$ python -q
>>> import numpy as np
>>> np.set_printoptions(precision=2, suppress=True, linewidth=140, sign=" ")
>>> feats = np.load("arr.npy")
>>> feats
array([[ 0.7 , -0.19,  0.22, -0.31,  0.78],
       [ 1.4 , -0.41,  0.4 , -0.58,  1.63],
       [ 2.41,  0.62, -0.99,  1.19,  0.18],
       [ 0.18, -0.68,  0.9 , -1.18,  1.53],
       [-1.39,  0.41, -0.36,  0.6 , -1.62],
       [ 0.69, -0.2 ,  0.15, -0.32,  0.78],
       [-1.66, -0.81,  1.19, -1.49,  0.58],
       [ 2.61, -0.1 , -0.08,  0.01,  1.66],
       [ 2.61, -0.13, -0.08, -0.03,  1.68],
       [ 0.99,  0.97, -1.38,  1.81, -1.42],
       [-2.37, -0.6 ,  1.02, -1.2 , -0.22],
       [ 1.9 ,  0.07, -0.33,  0.27,  0.88],
       [-1.2 , -0.32,  0.52, -0.6 , -0.09],
       [ 0.5 ,  0.51, -0.73,  0.86, -0.69],
       [-0.7 ,  0.2 , -0.16,  0.31, -0.82]])
>>> proj = feats @ np.linalg.solve(feats.T @ feats, feats.T)
>>> np.round(np.trace(proj), 2)
np.float64(5.0)
>>> A2 = np.c_[feats[:, :1] @ np.array([[4]]), np.array([3, 1, 1, 0, -1, -1, 0, 2, -1, -2, 0, 1, -2, -2, 0])]
>>> A2
array([[ 2.8 ,  3.  ],
       [ 5.6 ,  1.  ],
       [ 9.64,  1.  ],
       [ 0.72,  0.  ],
       [-5.56, -1.  ],
       [ 2.76, -1.  ],
       [-6.64,  0.  ],
       [10.44,  2.  ],
       [10.44, -1.  ],
       [ 3.96, -2.  ],
       [-9.48,  0.  ],
       [ 7.6 ,  1.  ],
       [-4.8 , -2.  ],
       [ 2.  , -2.  ],
       [-2.8 ,  0.  ]])
>>> np.linalg.matrix_rank(np.c_[feats, A2])
np.int64(6)
>>> T = np.stack([A2, 2 * A2, A2[::-1]])
>>> (T @ A2.T).shape
(3, 15, 15)
>>> np.linalg.matrix_rank(T.reshape(3, -1))
np.int64(2)
>>> np.linalg.norm(T, axis=(1, 2))
array([ 25.74,  51.48,  25.74])
>>> T.sum(axis=0)
array([[  5.6 ,   9.  ],
       [ 18.8 ,   1.  ],
       [ 24.12,   1.  ],
       [  9.76,   1.  ],
       [-26.16,  -3.  ],
       [ 12.24,  -5.  ],
       [ -9.48,  -1.  ],
       [ 41.76,   8.  ],
       [ 24.68,  -3.  ],
       [ 14.64,  -7.  ],
       [-34.  ,  -1.  ],
       [ 23.52,   3.  ],
       [ -4.76,  -5.  ],
       [ 11.6 ,  -5.  ],
       [ -5.6 ,   3.  ]])
>>> x = np.array([0, -3, 1, 3, -1])
>>> y = feats @ x
>>> beta, lr = np.zeros(5), 1 / np.linalg.norm(feats, 2) ** 2
>>> for i in range(40):
...     beta -= lr * feats.T @ (feats @ beta - y)
...     if i % 10 == 0: print(i, round(np.linalg.norm(feats @ beta - y), 2))
... 
0 1.91
10 0.33
20 0.33
30 0.33
>>> round(np.linalg.cond(feats), 2)
np.float64(119.62)
>>> data = np.loadtxt("x.csv", delimiter=",")
>>> data
array([[-0.05,  0.81,  0.46,  0.18, -0.3 ],
       [-0.41,  0.01, -0.22, -0.64, -0.62],
       [ 0.51,  0.51, -0.51, -0.39,  0.27],
       [ 0.46, -0.22,  0.67, -0.55,  0.03],
       [-0.61,  0.18,  0.18, -0.32,  0.68]])
>>> # orthonormal columns
>>> Q, r_ = np.linalg.qr(data)
>>> Q.shape, r_.shape
((5, 5), (5, 5))
>>> round(float(np.trace(Q @ Q.T)), 2)
5.0
>>> Q @ r_
array([[-0.05,  0.81,  0.46,  0.18, -0.3 ],
       [-0.41,  0.01, -0.22, -0.64, -0.62],
       [ 0.51,  0.51, -0.51, -0.39,  0.27],
       [ 0.46, -0.22,  0.67, -0.55,  0.03],
       [-0.61,  0.18,  0.18, -0.32,  0.68]])
>>> x = np.array([9, 3, 4, 0, 6])
>>> 5 - np.linalg.matrix_rank(data - np.eye(5), tol=1e-8)
np.int64(1)
>>> [p for p in range(1, 25) if np.allclose(np.linalg.matrix_power(data, p), np.eye(5))]
[]
>>> np.abs(np.linalg.eigvals(data))
array([ 1.,  1.,  1.,  1.,  1.])
>>> np.round(data.T @ (data @ x), 2) + 0
array([ 9.,  3.,  4.,  0.,  6.])
>>> x = np.array([3, -1, 0, -1, 2])
>>> y = data @ x
>>> y
array([-1.75, -1.82,  1.93,  2.19, -0.33])
>>> np.round(np.linalg.solve(data, y), 2) + 0
array([ 3., -1.,  0., -1.,  2.])
>>> np.linalg.solve(data, y + data[:, 2])
array([ 3., -1.,  1., -1.,  2.])
>>> W0 = np.loadtxt("test14.csv", delimiter=",")
>>> W0
array([[ -3.,  -3.,  -3.,  -3.,  -3.],
       [ -3.,  -6.,  -6.,  -6.,  -6.],
       [ -3.,  -6.,  -9.,  -9.,  -9.],
       [ -3.,  -6.,  -9., -12., -12.],
       [ -3.,  -6.,  -9., -12., -15.]])
>>> # symmetric, so the eigenvalues are real
>>> x = np.array([2, 2, 1, 0, 1])
>>> y = W0 @ x
>>> y
array([-18., -30., -36., -39., -42.])
>>> np.linalg.solve(W0.T, W0[3])
array([-0., -0., -0.,  1., -0.])
>>> [round(float(np.linalg.det(W0[:i, :i])), 2) + 0 for i in range(1, 6)]
[-3.0, 9.0, -27.0, 81.0, -243.0]
>>> np.all(np.linalg.eigvalsh(W0) > 0)
np.False_
>>> r0 = np.array([0, 6, 2, 9, 2])
>>> A2 = W0 + np.outer(r0, np.eye(5)[2])
>>> np.linalg.matrix_rank(np.linalg.inv(A2) - np.linalg.inv(W0), tol=1e-8)
np.int64(1)
>>> round(float(np.linalg.det(A2) / np.linalg.det(W0)), 2), round(1 + np.linalg.solve(W0, r0)[2], 2)
(4.67, np.float64(4.67))
>>> def softmax(z):
...     e = np.exp(z - z.max(axis=-1, keepdims=True))
...     return e / e.sum(axis=-1, keepdims=True)
... 
>>> np.round(softmax(10 * W0[1]), 2) + 0
array([ 1.,  0.,  0.,  0.,  0.])
>>> S = W0 @ W0.T / np.sqrt(5)
>>> softmax(S)[1] @ W0
array([ -3.,  -6.,  -9., -12., -15.])
>>> softmax(S).round(6).argmax(axis=1)
array([ 4,  4,  4,  4,  4])
>>> w, V = np.linalg.eigvalsh(W0)
Traceback (most recent call last):
  File "<python-input-54>", line 1, in <module>
    w, V = np.linalg.eigvalsh(W0)
    ^^^^
ValueError: too many values to unpack (expected 2)
>>> w, V = np.linalg.eigh(W0)
>>> np.linalg.eigvalsh(W0 @ W0)
array([    0.66,     1.12,     3.06,    18.89,  1371.27])
>>> (w > 1e-8).sum(), (w < -1e-8).sum()
(np.int64(0), np.int64(5))
>>> np.linalg.eigvalsh(W0 + -1 * np.eye(5))
array([-38.03,  -5.35,  -2.75,  -2.06,  -1.81])
>>> m1 = np.array([[-1, 0, 1, 2, 3, 4, 5, 6, 7, 8],
...     [9, 10, 11, 12, 13, 14, 15, 16, 17, 18],
...     [19, 20, 21, 22, 23, 24, 25, 26, 27, 28],
...     [29, 30, 31, 32, 33, 34, 35, 36, 37, 38],
...     [39, 40, 41, 42, 43, 44, 45, 46, 47, 48],
...     [49, 50, 51, 52, 53, 54, 55, 56, 57, 58]])
>>> # rows and columns are dependent
>>> rank = np.linalg.matrix_rank(m1)
>>> rank
np.int64(2)
>>> null = np.linalg.svd(m1)[2][rank:].T
>>> np.allclose(m1 @ null, 0)
True
>>> null @ null.T
array([[ 0.65, -0.29, -0.24, -0.18, -0.13, -0.07, -0.02,  0.04,  0.09,  0.15],
       [-0.29,  0.75, -0.21, -0.16, -0.12, -0.08, -0.04,  0.01,  0.05,  0.09],
       [-0.24, -0.21,  0.82, -0.15, -0.12, -0.08, -0.05, -0.02,  0.01,  0.04],
       [-0.18, -0.16, -0.15,  0.87, -0.11, -0.09, -0.07, -0.05, -0.04, -0.02],
       [-0.13, -0.12, -0.12, -0.11,  0.9 , -0.1 , -0.09, -0.08, -0.08, -0.07],
       [-0.07, -0.08, -0.08, -0.09, -0.1 ,  0.9 , -0.11, -0.12, -0.12, -0.13],
       [-0.02, -0.04, -0.05, -0.07, -0.09, -0.11,  0.87, -0.15, -0.16, -0.18],
       [ 0.04,  0.01, -0.02, -0.05, -0.08, -0.12, -0.15,  0.82, -0.21, -0.24],
       [ 0.09,  0.05,  0.01, -0.04, -0.08, -0.12, -0.16, -0.21,  0.75, -0.29],
       [ 0.15,  0.09,  0.04, -0.02, -0.07, -0.13, -0.18, -0.24, -0.29,  0.65]])
>>> null.shape
(10, 8)
>>> [int(np.linalg.matrix_rank(m1[:i])) for i in range(1, len(m1) + 1)]
[1, 2, 2, 2, 2, 2]
>>> [int(np.linalg.matrix_rank(np.delete(m1, i, axis=0))) for i in range(6)]
[2, 2, 2, 2, 2, 2]
>>> np.linalg.matrix_rank(m1.T @ m1), np.linalg.matrix_rank(m1 @ m1.T)
(np.int64(2), np.int64(2))
>>> [int(np.linalg.matrix_rank(m1[:, :j + 1])) for j in range(10)]
[1, 2, 2, 2, 2, 2, 2, 2, 2, 2]
>>> m1 @ m1
Traceback (most recent call last):
  File "<python-input-71>", line 1, in <module>
    m1 @ m1
    ~~~^~~~
ValueError: matmul: Input operand 1 has a mismatch in its core dimension 0, with gufunc signature (n?,k),(k,m?)->(n?,m?) (size 6 is different from 10)
>>> gram = m1.T @ m1
>>> gram
array([[ 5206,  5350,  5494,  5638,  5782,  5926,  6070,  6214,  6358,  6502],
       [ 5350,  5500,  5650,  5800,  5950,  6100,  6250,  6400,  6550,  6700],
       [ 5494,  5650,  5806,  5962,  6118,  6274,  6430,  6586,  6742,  6898],
       [ 5638,  5800,  5962,  6124,  6286,  6448,  6610,  6772,  6934,  7096],
       [ 5782,  5950,  6118,  6286,  6454,  6622,  6790,  6958,  7126,  7294],
       [ 5926,  6100,  6274,  6448,  6622,  6796,  6970,  7144,  7318,  7492],
       [ 6070,  6250,  6430,  6610,  6790,  6970,  7150,  7330,  7510,  7690],
       [ 6214,  6400,  6586,  6772,  6958,  7144,  7330,  7516,  7702,  7888],
       [ 6358,  6550,  6742,  6934,  7126,  7318,  7510,  7702,  7894,  8086],
       [ 6502,  6700,  6898,  7096,  7294,  7492,  7690,  7888,  8086,  8284]])
>>> np.linalg.matrix_rank(gram)
np.int64(2)
>>> np.trace(gram), (m1 ** 2).sum()
(np.int64(66730), np.int64(66730))
>>> np.round(np.linalg.svd(m1, compute_uv=False) ** 2, 2) + 0
array([ 66599.93,    130.07,      0.  ,      0.  ,      0.  ,      0.  ])
>>> (m1 @ m1.T).shape
(6, 6)
>>> left, sig, Vt = np.linalg.svd(m1)
>>> sig.round(2) + 0
array([ 258.07,   11.4 ,    0.  ,    0.  ,    0.  ,    0.  ])
>>> A2 = left[:, :2] @ np.diag(sig[:2]) @ Vt[:2]
>>> round(np.abs(m1 - A2).max(), 2)
np.float64(0.0)
>>> A2.round(2) + 0
array([[-1.,  0.,  1.,  2.,  3.,  4.,  5.,  6.,  7.,  8.],
       [ 9., 10., 11., 12., 13., 14., 15., 16., 17., 18.],
       [19., 20., 21., 22., 23., 24., 25., 26., 27., 28.],
       [29., 30., 31., 32., 33., 34., 35., 36., 37., 38.],
       [39., 40., 41., 42., 43., 44., 45., 46., 47., 48.],
       [49., 50., 51., 52., 53., 54., 55., 56., 57., 58.]])
>>> left, sig, Vt = np.linalg.svd(m1)
>>> V = Vt[:(sig > 1e-8).sum()]
>>> rng = np.random.default_rng(37)
>>> x = m1[3] + 3 * m1[1] + rng.integers(2) * np.eye(10)[2]
>>> x
array([ 56.,  60.,  64.,  68.,  72.,  76.,  80.,  84.,  88.,  92.])
>>> np.allclose(V.T @ V @ x, x)
True
>>> round(float(np.linalg.norm(x - V.T @ V @ x)), 2)
0.0
>>> X = np.load("m.npy")
>>> X
array([[ 1.  ,  0.2 ,  0.04,  0.01],
       [ 0.2 ,  1.  ,  0.2 ,  0.04],
       [ 0.04,  0.2 ,  1.  ,  0.2 ],
       [ 0.01,  0.04,  0.2 ,  1.  ]])
>>> # equal to its transpose
>>> w, V = np.linalg.eig(X)
>>> np.sort(np.linalg.eigvals(X.T))
array([ 0.71,  0.85,  1.08,  1.36])
>>> np.unique(m1.round(6), axis=0).shape
(6, 10)
>>> np.linalg.lstsq(m1[:-1].T, m1[-1])[2]
np.int32(2)
>>> round(float(np.trace(np.linalg.pinv(m1) @ m1)), 2)
2.0
>>> arr = np.loadtxt("mat.csv", delimiter=",")
>>> arr
array([[-0.56, -0.1 ,  0.6 ,  1.  ,  0.2 ,  0.1 ],
       [ 0.2 ,  0.  ,  1.4 , -0.7 , -0.2 ,  0.5 ],
       [ 1.11, -2.2 ,  0.4 ,  0.4 , -1.5 ,  0.4 ],
       [-1.2 , -0.3 ,  0.9 , -0.7 ,  0.6 , -0.4 ],
       [-0.67,  1.1 , -0.4 , -1.1 ,  0.6 , -1.3 ],
       [-1.22, -0.6 , -0.6 , -2.8 ,  1.1 , -0.8 ],
       [-1.71,  0.3 ,  2.2 ,  0.9 ,  1.8 , -0.8 ],
       [ 0.34,  0.4 ,  0.7 , -1.5 , -0.3 , -1.4 ],
       [ 0.27, -2.2 , -0.1 ,  0.7 , -0.5 , -1.3 ],
       [ 1.28,  0.7 ,  2.4 , -0.4 , -0.9 ,  0.7 ],
       [-0.32, -1.  ,  0.7 , -0.7 ,  0.1 , -1.3 ],
       [ 0.66,  1.  ,  1.4 , -2.5 , -1.1 , -1.  ],
       [ 0.3 ,  1.  , -0.1 ,  1.3 , -0.2 ,  0.5 ],
       [ 1.45,  0.  ,  0.7 , -0.8 , -1.7 , -1.1 ],
       [-0.14, -0.7 , -2.2 ,  2.1 ,  0.3 , -0.3 ],
       [-0.65,  0.1 , -1.4 , -0.7 ,  0.  ,  0.2 ],
       [-0.56,  0.6 , -0.7 ,  0.8 ,  0.5 , -0.1 ],
       [-0.27,  0.8 ,  0.6 , -0.3 ,  0.5 ,  1.2 ],
       [-0.29,  1.3 , -0.4 ,  1.4 ,  0.  ,  0.6 ],
       [-1.11, -0.3 , -0.5 , -2.2 ,  0.9 ,  0.3 ],
       [ 0.58, -1.8 ,  0.6 , -0.5 , -0.2 ,  0.7 ],
       [-0.39,  0.4 ,  0.3 ,  1.3 ,  0.3 ,  0.8 ],
       [ 1.55,  1.4 , -0.4 , -0.5 , -1.6 ,  1.9 ],
       [ 0.56, -2.8 ,  0.5 , -0.7 , -0.3 , -0.8 ],
       [ 0.94, -1.7 ,  0.6 ,  0.7 , -1.2 ,  1.8 ],
       [-0.59, -0.6 , -1.1 ,  0.2 ,  0.7 , -0.5 ],
       [ 1.58,  1.4 , -0.2 , -1.  , -1.4 ,  0.5 ],
       [ 1.45,  0.6 , -2.8 , -0.6 , -1.2 , -1.1 ],
       [ 0.48,  0.6 ,  1.3 , -2.8 , -0.5 ,  0.5 ],
       [-1.81, -0.7 , -1.1 , -0.4 ,  1.7 , -1.2 ],
       [ 0.73,  0.1 ,  0.2 ,  3.2 , -1.1 ,  1.3 ],
       [-0.05, -1.4 ,  0.3 , -0.4 ,  0.3 ,  1.1 ],
       [-0.48,  0.  ,  0.9 ,  0.7 ,  0.3 ,  1.9 ]])
>>> A2 = np.c_[arr[:, :4] @ np.array([[2, 0, -1, -1], [2, 0, -1, 1], [2, 2, -1, -1], [-2, 2, 2, -1]]), np.array([2, -1, 0, -2, 1, 2, 1, -1, 0, 0, -1, -2, 2, -2, -1, 1, 2, 0, 2, 1, 1, -2, 1, 1, 2, 1, -1, 2, -1, -2, 2, -1, -2])]
>>> A2
array([[ -2.12,   3.2 ,   2.06,  -1.14,   2.  ],
       [  4.6 ,   1.4 ,  -3.  ,  -0.9 ,  -1.  ],
       [ -2.18,   1.6 ,   1.49,  -4.11,   0.  ],
       [  0.2 ,   0.4 ,  -0.8 ,   0.7 ,  -2.  ],
       [  2.26,  -3.  ,  -2.23,   3.27,   1.  ],
       [  0.76,  -6.8 ,  -3.18,   4.02,   2.  ],
       [ -0.22,   6.2 ,   1.01,  -1.09,   1.  ],
       [  5.88,  -1.6 ,  -4.44,   0.86,  -1.  ],
       [ -5.46,   1.2 ,   3.43,  -3.07,   0.  ],
       [  9.56,   4.  ,  -5.18,  -2.58,   0.  ],
       [  0.16,   0.  ,  -0.78,  -0.68,  -1.  ],
       [ 11.12,  -2.2 ,  -8.06,   1.44,  -2.  ],
       [ -0.2 ,   2.4 ,   1.4 ,  -0.5 ,   2.  ],
       [  5.9 ,  -0.2 ,  -3.75,  -1.35,  -2.  ],
       [-10.28,  -0.2 ,   7.24,  -0.46,  -1.  ],
       [ -2.5 ,  -4.2 ,   0.55,   2.85,   1.  ],
       [ -2.92,   0.2 ,   2.26,   1.06,   2.  ],
       [  2.86,   0.6 ,  -1.73,   0.77,   0.  ],
       [ -1.58,   2.  ,   2.19,   0.59,   2.  ],
       [  0.58,  -5.4 ,  -2.49,   3.51,   1.  ],
       [ -0.24,   0.2 ,  -0.38,  -2.48,   1.  ],
       [ -1.98,   3.2 ,   2.29,  -0.81,  -2.  ],
       [  6.1 ,  -1.8 ,  -3.55,   0.75,   1.  ],
       [ -2.08,  -0.4 ,   0.34,  -3.16,   1.  ],
       [ -1.72,   2.6 ,   1.56,  -3.94,   2.  ],
       [ -4.98,  -1.8 ,   2.69,   0.89,   1.  ],
       [  7.56,  -2.4 ,  -4.78,   1.02,  -1.  ],
       [ -0.3 ,  -6.8 ,  -0.45,   2.55,   2.  ],
       [ 10.36,  -3.  ,  -7.98,   1.62,  -1.  ],
       [ -6.42,  -3.  ,   2.81,   2.61,  -2.  ],
       [ -4.34,   6.8 ,   5.37,  -4.03,   2.  ],
       [ -1.5 ,  -0.2 ,   0.35,  -1.25,  -1.  ],
       [ -0.56,   3.2 ,   0.98,  -1.12,  -2.  ]])
>>> np.round(np.linalg.norm(A2 - arr @ np.linalg.lstsq(arr, A2)[0], axis=0), 2) + 0
array([ 0.  ,  0.  ,  0.  ,  0.  ,  7.83])
>>> np.linalg.matrix_rank(A2)
np.int64(5)
